$ ipython --no-banner

In [1]: import numpy as np

In [2]: np.set_printoptions(precision=1, suppress=True, linewidth=100, legacy="1.25")

In [3]: m1 = np.loadtxt("block17.csv", delimiter=",")

In [4]: print(m1)
[[ -1.  -2.   5.   1.   2.   1.]
 [  0.   1.  10.   2.   0.  -3.]
 [  0.  -1.  15.   3.   3.  -2.]
 [ -1.   3.   5.   1.  -2.   1.]
 [ -1.   1.   0.   0.  -2.   3.]
 [  0.   1. -15.  -3.   2.   2.]
 [  0.  -1.   5.   1.   1.   2.]
 [ -2.  -2.   0.   0.   0.   0.]]

In [5]: A2 = m1 / np.sqrt((m1 ** 2).mean(axis=1, keepdims=True))

In [6]: print(np.linalg.norm(A2, axis=1))
[2.4 2.4 2.4 2.4 2.4 2.4 2.4 2.4]

In [7]: print(np.linalg.matrix_rank(m1 - m1.mean(axis=1, keepdims=True)))
5

In [8]: print(np.linalg.matrix_rank(A2) == np.linalg.matrix_rank(m1))
True

In [9]: left, sigma, VT = np.linalg.svd(m1)

In [10]: print(np.argmax(sigma[:-1] / (sigma[1:] + 1e-6)) + 1)
5

In [11]: print(sigma.round(1) + 0)
[25.7  6.1  5.   3.2  2.   0. ]

In [12]: A2 = left[:, :5] @ np.diag(sigma[:5]) @ VT[:5]

In [13]: print(np.linalg.matrix_rank(m1, rtol=0.05))
5

In [14]: print(round(float(np.linalg.norm(m1, 2) / np.linalg.norm(m1)), 1))
0.9

In [15]: print(np.linalg.cond(m1) > 100)
True

In [16]: left, sigma, VT = np.linalg.svd(m1)

In [17]: V = VT[:(sigma > 1e-8).sum()]

In [18]: rng = np.random.default_rng(632)

In [19]: x = m1[2] + -2 * m1[7] + rng.integers(2) * np.eye(6)[4]

In [20]: print(x)
[ 4.  3. 15.  3.  3. -2.]

In [21]: print(round(np.linalg.norm(x - V.T @ V @ x), 1))
0.0

In [22]: print(np.round(V.T @ V, 1) + 0)
[[1.  0.  0.  0.  0.  0. ]
 [0.  1.  0.  0.  0.  0. ]
 [0.  0.  1.  0.2 0.  0. ]
 [0.  0.  0.2 0.  0.  0. ]
 [0.  0.  0.  0.  1.  0. ]
 [0.  0.  0.  0.  0.  1. ]]

In [23]: print(np.allclose(V.T @ V @ x, x))
True

In [24]: print(round(np.trace(np.linalg.pinv(m1) @ m1), 1))
5.0

In [25]: print(np.abs(np.diag(np.linalg.qr(m1)[1])) > 1e-9)
[ True  True  True False  True  True]

In [26]: print(np.linalg.lstsq(m1[:-1].T, m1[-1])[2])
5

In [27]: X = np.load("out9.npy")

In [28]: print(X)
[[0. 1. 1. 1.]
 [1. 0. 1. 1.]
 [1. 1. 0. 1.]
 [1. 1. 1. 0.]]

In [29]: # symmetric, so the eigenvalues are real

In [30]: print(X @ X)
[[3. 2. 2. 2.]
 [2. 3. 2. 2.]
 [2. 2. 3. 2.]
 [2. 2. 2. 3.]]

In [31]: print(np.trace(X @ X @ X) // 6)
4.0

In [32]: print(np.argwhere(np.triu(X)))
[[0 1]
 [0 2]
 [0 3]
 [1 2]
 [1 3]
 [2 3]]

In [33]: L = np.diag(X.sum(axis=1)) - X

In [34]: print(L)
[[ 3. -1. -1. -1.]
 [-1.  3. -1. -1.]
 [-1. -1.  3. -1.]
 [-1. -1. -1.  3.]]

In [35]: print(round(np.linalg.det(L[1:, 1:])))
16

In [36]: print(np.round(np.linalg.eigvalsh(L), 1) + 0)
[0. 4. 4. 4.]

In [37]: print(np.linalg.matrix_rank(L))
3

In [38]: ev, V = np.linalg.eigh(X)

In [39]: x = np.array([-3, 2, 0, 2])

In [40]: print(V * np.abs(ev) @ V.T)
[[1.5 0.5 0.5 0.5]
 [0.5 1.5 0.5 0.5]
 [0.5 0.5 1.5 0.5]
 [0.5 0.5 0.5 1.5]]

In [41]: print(np.fft.fft(X[0]))
[ 3.+0.j -1.+0.j -1.+0.j -1.+0.j]

In [42]: print(np.sort(np.abs(np.fft.fft(X[0]))), np.sort(np.linalg.svd(X, compute_uv=False)))
[1. 1. 1. 3.] [1. 1. 1. 3.]

In [43]: A2 = np.array([[3, 0], [2, 3]])

In [44]: basis = np.kron(A2, X)

In [45]: print(round(float(np.linalg.norm(basis, 2)), 1), np.round(np.linalg.norm(A2, 2) * np.linalg.norm(X, 2), 1))
12.5 12.5

In [46]: print(np.linalg.matrix_rank(basis))
8

In [47]: print(basis.shape)
(8, 8)

In [48]: mat = np.loadtxt("dump.csv", delimiter=",")

In [49]: print(mat)
[[  6.  -10.1 -14.8   2.    6.2  -1.4]
 [  9.4  11.5 -10.3   5.    6.8   1.3]
 [ 13.1   6.    0.1  11.4  -3.4  -7.2]
 [  1.5 -15.1  -4.9  -6.   -7.   -7.8]
 [ -0.1   5.9  -5.6   7.8   9.1 -13.8]
 [  0.1  11.4 -14.5  -6.4   0.   -4.3]
 [  8.1   9.6   0.9 -11.8  -1.   10.1]
 [ -0.6 -11.1  -9.1 -10.6  -4.5   7.8]
 [ 11.4  12.4  -2.3  -7.   -4.3   6.5]
 [  3.1  11.3 -13.   -3.9   7.3   5.1]
 [  7.4  -6.3   2.1 -17.2   0.5   1.6]
 [ -7.5  -8.7 -10.2  -9.2   8.4   3.2]
 [ -7.    9.    8.6   7.5   0.7  11.8]
 [  5.   -4.7  14.7  -7.8   8.6  -0.8]]

In [50]: T = np.stack([mat, 5 * mat, mat[::-1]])

In [51]: print(np.linalg.matrix_rank(T))
[6 6 6]

In [52]: print((T @ mat.T).shape)
(3, 14, 14)

In [53]: print(T.shape)
(3, 14, 6)

In [54]: print(np.einsum("bij,cij->bc", T, T))
[[  5599.8  27999.1    333.8]
 [ 27999.1 139995.5   1669.2]
 [   333.8   1669.2   5599.8]]

In [55]: z = mat[:, 1] > np.median(mat[:, 1])

In [56]: r0 = mat[z].mean(axis=0) - mat[~z].mean(axis=0)

In [57]: print(z.astype(int))
[0 1 1 0 0 1 1 0 1 1 0 0 1 0]

In [58]: print(((mat - mat.mean(axis=0)) @ r0 > 0).astype(int))
[0 1 1 0 1 1 1 0 1 1 0 0 1 0]

In [59]: O, _ = np.linalg.qr(np.array([[-2.4, 0.2, 0.1],
    ...:     [0.5, -1.0, 1.4],
    ...:     [-0.5, 0.2, -0.4],
    ...:     [-0.3, -0.8, 1.5],
    ...:     [0.3, 0.6, 2.4]]))

In [60]: E = O @ O.T

In [61]: print(E.round(1) + 0)
[[ 0.9 -0.1  0.2  0.2  0. ]
 [-0.1  0.6 -0.1  0.5  0. ]
 [ 0.2 -0.1  0.1 -0.1  0. ]
 [ 0.2  0.5 -0.1  0.5  0. ]
 [ 0.   0.   0.   0.   1. ]]

In [62]: # applying it twice changes nothing

In [63]: ev, V = np.linalg.eigh(E)

In [64]: x = np.array([-1, -1, 2, 1, 2])

In [65]: print(round(np.abs(E).sum(axis=1).max(), 1), round(float(np.abs(ev).max()), 1))
1.4 1.0

In [66]: print(round(x @ E @ x, 1))
4.1

In [67]: print(np.round(x @ E @ x / (x @ x), 1), round(ev[0], 1), round(ev[-1], 1))
0.4 -0.0 1.0

In [68]: print(np.round(V * np.abs(ev) @ V.T, 1) + 0)
[[ 0.9 -0.1  0.2  0.2  0. ]
 [-0.1  0.6 -0.1  0.5  0. ]
 [ 0.2 -0.1  0.1 -0.1  0. ]
 [ 0.2  0.5 -0.1  0.5  0. ]
 [ 0.   0.   0.   0.   1. ]]

In [69]: x = np.array([-3, -3, 0, 1, -1])

In [70]: print(np.round(np.eye(5) - E, 1) + 0)
[[ 0.1  0.1 -0.2 -0.2  0. ]
 [ 0.1  0.4  0.1 -0.5  0. ]
 [-0.2  0.1  0.9  0.1  0. ]
 [-0.2 -0.5  0.1  0.5  0. ]
 [ 0.   0.   0.   0.   0. ]]

In [71]: print(np.linalg.eigvalsh(2 * E - np.eye(5)))
[-1. -1.  1.  1.  1.]

In [72]: print(E @ E @ x)
[-2.2 -0.8 -0.1 -1.5 -0.8]

In [73]: print(round(float((x - E @ x) @ (E @ x)), 1))
0.0

In [74]: print(np.round(np.linalg.norm(E, 2) / np.linalg.norm(E), 1))
0.6

In [75]: print(np.argsort(-np.linalg.norm(E, axis=0).round(6), kind="stable")[:3])
[4 0 1]

In [76]: left, sigma, VT = np.linalg.svd(E, full_matrices=False)

In [77]: print(left.shape, sigma.shape, VT.shape)
(5, 5) (5,) (5, 5)

In [78]: print(np.allclose(left * sigma @ VT, E))
True

In [79]: print(np.round(VT @ VT.T, 1) + 0)
[[1. 0. 0. 0. 0.]
 [0. 1. 0. 0. 0.]
 [0. 0. 1. 0. 0.]
 [0. 0. 0. 1. 0.]
 [0. 0. 0. 0. 1.]]

In [80]: F = np.load("data.npy")

In [81]: print(F)
[[ 1  0  0  0  0  0]
 [-1  1  0  0  0  0]
 [ 5  4  1  0  0  0]
 [-2 -4  1  1  0  0]
 [-5 -4 -2  3  1  0]
 [ 1 -2  0  1 -3  1]]

In [82]: # triangular

In [83]: W = np.array([[2, 0, 8, 6],
    ...:     [2, 5, 3, 2],
    ...:     [1, 7, 4, 9],
    ...:     [1, 7, 1, 7],
    ...:     [6, 0, 9, 4],
    ...:     [2, 5, 0, 6]])

In [84]: beta = np.array([2, 8, -5, 1])

In [85]: act = np.maximum(F @ W + beta, 0)

In [86]: print(np.linalg.matrix_rank(act))
4

In [87]: print((act > 0).astype(int))
[[1 1 1 1]
 [1 1 0 0]
 [1 1 1 1]
 [0 1 0 0]
 [0 0 0 0]
 [0 1 0 1]]

In [88]: print((act > 0).mean(axis=0))
[0.5 0.8 0.3 0.5]

In [89]: basis = np.array([[2, -2], [8, -5], [1, 5], [6, 3]])

In [90]: print((act @ basis).round(6).argmax(axis=1))
[0 0 0 0 0 0]

In [91]: print(act @ basis)
[[117 -12]
 [108 -69]
 [661 182]
 [ 16 -10]
 [  0   0]
 [104 -38]]
